>>> import numpy as np
>>> np.set_printoptions(precision=2, suppress=True, linewidth=100, sign=" ")
>>> out = np.array([[9, 2, 9, 7, 5, 8, 4, 1],
...     [9, 3, 2, 8, 2, 0, 3, 7],
...     [3, 9, 5, 2, 4, 0, 9, 7],
...     [6, 8, 2, 2, 7, 0, 3, 9],
...     [9, 5, 3, 3, 0, 3, 6, 3],
...     [8, 9, 0, 1, 3, 6, 2, 8],
...     [4, 7, 7, 6, 7, 6, 5, 3],
...     [6, 5, 8, 9, 3, 6, 9, 5]])
>>> out[-1] = out[0]
>>> J = out + 0.1 * np.eye(8)
>>> print(J)
[[ 9.1  2.   9.   7.   5.   8.   4.   1. ]
 [ 9.   3.1  2.   8.   2.   0.   3.   7. ]
 [ 3.   9.   5.1  2.   4.   0.   9.   7. ]
 [ 6.   8.   2.   2.1  7.   0.   3.   9. ]
 [ 9.   5.   3.   3.   0.1  3.   6.   3. ]
 [ 8.   9.   0.   1.   3.   6.1  2.   8. ]
 [ 4.   7.   7.   6.   7.   6.   5.1  3. ]
 [ 9.   2.   9.   7.   5.   8.   4.   1.1]]
>>> print(round(np.linalg.norm(J, 2) / np.linalg.norm(J), 2))
0.88
>>> print(np.linalg.cond(J) > 100)
True
>>> X = np.loadtxt("x.csv", delimiter=",")
>>> print(X)
[[-0.59  0.09 -1.48  0.96 -0.63 -0.61 -2.18]
 [ 1.48  2.2   0.36 -0.03 -0.32  0.58  1.19]
 [-1.11 -2.39  0.78 -0.73  0.84 -0.13  0.46]
 [-0.26  0.65 -1.51  1.04 -0.77 -0.52 -2.07]
 [-1.44 -2.44  0.07 -0.28  0.56 -0.44 -0.61]
 [-0.46 -1.71  1.32 -1.02  0.92  0.23  1.47]
 [-1.35 -2.49  0.36 -0.46  0.69 -0.33 -0.2 ]
 [ 0.38 -0.45  1.51 -1.02  0.73  0.55  2.12]
 [ 0.87  0.45  1.37 -0.85  0.47  0.67  2.19]
 [ 1.48  2.32  0.18  0.1  -0.42  0.53  0.96]
 [-1.07 -2.36  0.83 -0.76  0.85 -0.11  0.54]
 [-0.04  0.99 -1.49  1.06 -0.84 -0.44 -1.94]
 [-1.43 -1.89 -0.67  0.26  0.13 -0.65 -1.56]
 [ 1.04  2.34 -0.86  0.77 -0.86  0.09 -0.6 ]
 [ 0.97  2.28 -0.93  0.82 -0.88  0.05 -0.73]
 [-0.72 -0.16 -1.44  0.91 -0.56 -0.64 -2.2 ]
 [ 0.88  0.48  1.36 -0.84  0.46  0.67  2.18]
 [ 1.29  1.45  0.97 -0.49  0.09  0.69  1.88]
 [-1.48 -2.31 -0.2  -0.09  0.42 -0.53 -0.97]
 [-0.3   0.59 -1.51  1.03 -0.76 -0.53 -2.09]
 [-0.12  0.87 -1.5   1.05 -0.82 -0.47 -1.99]
 [-1.37 -2.49  0.31 -0.43  0.67 -0.35 -0.27]
 [-0.52 -1.78  1.29 -1.    0.92  0.2   1.41]
 [-1.47 -2.08 -0.49  0.12  0.24 -0.61 -1.35]
 [-0.75 -2.06  1.14 -0.93  0.92  0.08  1.09]
 [-1.4  -1.76 -0.77  0.34  0.06 -0.67 -1.67]
 [ 1.24  2.47 -0.58  0.61 -0.78  0.23 -0.15]
 [-1.   -0.73 -1.29  0.77 -0.38 -0.69 -2.15]
 [-1.07 -2.36  0.82 -0.75  0.85 -0.11  0.54]
 [-1.35 -2.49  0.35 -0.46  0.68 -0.34 -0.21]
 [-0.79 -2.09  1.11 -0.91  0.92  0.06  1.04]
 [-0.33  0.53 -1.51  1.03 -0.74 -0.54 -2.1 ]
 [-0.1   0.9  -1.5   1.06 -0.82 -0.46 -1.98]
 [ 1.04  2.34 -0.86  0.78 -0.86  0.09 -0.6 ]
 [ 1.1   0.96  1.21 -0.69  0.3   0.7   2.09]
 [-1.19 -1.17 -1.12  0.61 -0.21 -0.7  -2.02]
 [ 0.9   0.52  1.35 -0.83  0.45  0.68  2.18]
 [ 0.47  1.72 -1.32  1.01 -0.92 -0.23 -1.47]
 [-1.29 -2.49  0.48 -0.54  0.74 -0.28 -0.01]
 [ 0.03  1.11 -1.48  1.06 -0.86 -0.41 -1.89]
 [ 0.19 -0.76  1.51 -1.05  0.79  0.49  2.03]]
>>> out = X / np.linalg.norm(X, axis=1, keepdims=True)
>>> cov = out @ out.T
>>> print((cov - 2 * np.eye(41)).round(6).argmax(axis=1))
[ 15   9  28  19  21  22  29  40  16   1  28  32  25  33  33   0   8  34   4   3  32  29   5  12
  30  12  13  35  10   6  24  19  20  13  36  27  16  39   6  11   7]
>>> print(np.round(np.degrees(np.arccos(np.clip(cov[8, 4], -1, 1))), 2))
112.1
>>> print(np.linalg.norm(out, axis=1))
[ 1.  1.  1.  1.  1.  1.  1.  1.  1.  1.  1.  1.  1.  1.  1.  1.  1.  1.  1.  1.  1.  1.  1.  1.
  1.  1.  1.  1.  1.  1.  1.  1.  1.  1.  1.  1.  1.  1.  1.  1.  1.]
>>> print(cov[8])
[-0.98  0.62  0.11 -0.9  -0.38  0.59 -0.2   0.93  1.    0.53  0.14 -0.83 -0.78 -0.17 -0.23 -0.99
  1.    0.91 -0.53 -0.91 -0.86 -0.23  0.56 -0.69  0.4  -0.83  0.04 -0.99  0.14 -0.2   0.38 -0.92
 -0.85 -0.17  0.98 -0.95  1.   -0.59 -0.11 -0.8   0.88]
>>> print((J - J.T) / 2)
[[ 0.  -3.5  3.   0.5 -2.   0.   0.  -4. ]
 [ 3.5  0.  -3.5  0.  -1.5 -4.5 -2.   2.5]
 [-3.   3.5  0.   0.   0.5  0.   1.  -1. ]
 [-0.5  0.   0.   0.   2.  -0.5 -1.5  1. ]
 [ 2.   1.5 -0.5 -2.   0.   0.  -0.5 -1. ]
 [ 0.   4.5  0.   0.5  0.   0.  -2.   0. ]
 [ 0.   2.  -1.   1.5  0.5  2.   0.  -0.5]
 [ 4.  -2.5  1.  -1.   1.   0.   0.5  0. ]]
>>> print((J + J.T) / 2)
[[ 9.1  5.5  6.   6.5  7.   8.   4.   5. ]
 [ 5.5  3.1  5.5  8.   3.5  4.5  5.   4.5]
 [ 6.   5.5  5.1  2.   3.5  0.   8.   8. ]
 [ 6.5  8.   2.   2.1  5.   0.5  4.5  8. ]
 [ 7.   3.5  3.5  5.   0.1  3.   6.5  4. ]
 [ 8.   4.5  0.   0.5  3.   6.1  4.   8. ]
 [ 4.   5.   8.   4.5  6.5  4.   5.1  3.5]
 [ 5.   4.5  8.   8.   4.   8.   3.5  1.1]]
>>> print(np.sort(np.abs(np.linalg.eigvals(J))))
[  0.1    0.31   4.79   4.79   6.61   8.69   8.69  39.72]
>>> r = np.linalg.matrix_rank(X)
>>> print(r)
2
>>> N = np.linalg.svd(X)[2][r:].T
>>> print([int(np.linalg.matrix_rank(np.delete(X, i, axis=0))) for i in range(41)])
[2, 2, 2, 2, 2, 2, 2, 2, 2, 2, 2, 2, 2, 2, 2, 2, 2, 2, 2, 2, 2, 2, 2, 2, 2, 2, 2, 2, 2, 2, 2, 2, 2, 2, 2, 2, 2, 2, 2, 2, 2]
>>> print([int(np.linalg.matrix_rank(X[:, :j + 1])) for j in range(7)])
[1, 2, 2, 2, 2, 2, 2]
>>> rng = np.random.default_rng(870)
>>> out = X + rng.integers(-2, 3, (41, 2)) @ rng.integers(-2, 3, (2, 7))
>>> print(out)
[[-0.59  4.09 -1.48 -7.04 -4.63 -2.61 -8.18]
 [-4.52  0.2   3.36 -2.03 -1.32  4.58 -1.81]
 [-3.11 -6.39  1.78  5.27  3.84  2.87  4.46]
 [-0.26  4.65 -1.51 -6.96 -4.77 -2.52 -8.07]
 [-1.44 -0.44  0.07 -4.28 -1.44 -1.44 -3.61]
 [-0.46  0.29  1.32 -5.02 -1.08 -0.77 -1.53]
 [-1.35 -2.49  0.36 -0.46  0.69 -0.33 -0.2 ]
 [ 8.38  3.55 -2.49 -1.02  0.73 -5.45  4.12]
 [-3.13  0.45  3.37 -4.85 -1.53  2.67 -1.81]
 [ 3.48  0.32 -0.82  6.1   2.58  0.53  5.96]
 [ 0.93 -4.36 -0.17  5.24  3.85 -0.11  5.54]
 [-6.04 -1.01  1.51 -0.94 -1.84  3.56 -4.94]
 [ 0.57  2.11 -1.67 -5.74 -2.87 -3.65 -5.56]
 [-6.96 -1.66  3.14  0.77 -0.86  6.09 -2.6 ]
 [-1.03 -1.72  0.07  6.82  2.12  3.05  3.27]
 [ 1.28 -0.16 -2.44  2.91  0.44 -1.64 -0.2 ]
 [-1.12  0.48  2.36 -2.84 -0.54  1.67  0.18]
 [-4.71 -2.55  3.97  1.51  1.09  5.69  1.88]
 [-1.48 -0.31 -0.2  -4.09 -1.58 -1.53 -3.97]
 [ 1.7   0.59 -2.51  3.03  0.24 -1.53 -0.09]
 [-0.12  0.87 -1.5   1.05 -0.82 -0.47 -1.99]
 [ 0.63 -2.49 -0.69  1.57  1.67 -1.35  1.73]
 [-2.52  0.22  2.29 -7.   -2.08  0.2  -3.59]
 [-3.47 -6.08  0.51  6.12  3.24  2.39  2.65]
 [-4.75 -2.06  3.14 -4.93 -1.08  2.08 -2.91]
 [-1.4  -1.76 -0.77  0.34  0.06 -0.67 -1.67]
 [-0.76 -1.53  0.42  6.61  2.22  3.23  3.85]
 [-5.   -0.73  0.71 -3.23 -2.38  1.31 -6.15]
 [ 2.93 -0.36 -1.18 -0.75  0.85 -3.11  1.54]
 [ 4.65  1.51 -2.65 -2.46 -0.32 -5.34 -0.21]
 [-0.79  1.91  1.11 -8.91 -3.08 -1.94 -4.96]
 [-2.33 -1.47 -0.51  3.03  0.26  1.46 -1.1 ]
 [ 7.9   4.9  -5.5   1.06 -0.82 -6.46  0.02]
 [ 7.04  4.34 -3.86  2.78  0.14 -3.91  2.4 ]
 [-4.9  -3.04  4.21  1.31  1.3   5.7   2.09]
 [-3.19 -5.17 -0.12  6.61  2.79  2.3   1.98]
 [ 6.9   2.52 -1.65  1.17  1.45 -3.32  5.18]
 [-5.53 -2.28  1.68  3.01  0.08  4.77 -1.47]
 [ 0.71 -0.49 -0.52 -2.54 -0.26 -2.28 -1.01]
 [ 0.03 -0.89 -1.48  5.06  1.14  0.59  1.11]
 [ 2.19 -0.76  0.51  0.95  1.79 -0.51  4.03]]
>>> print(np.linalg.matrix_rank(out - X, tol=1e-8))
2
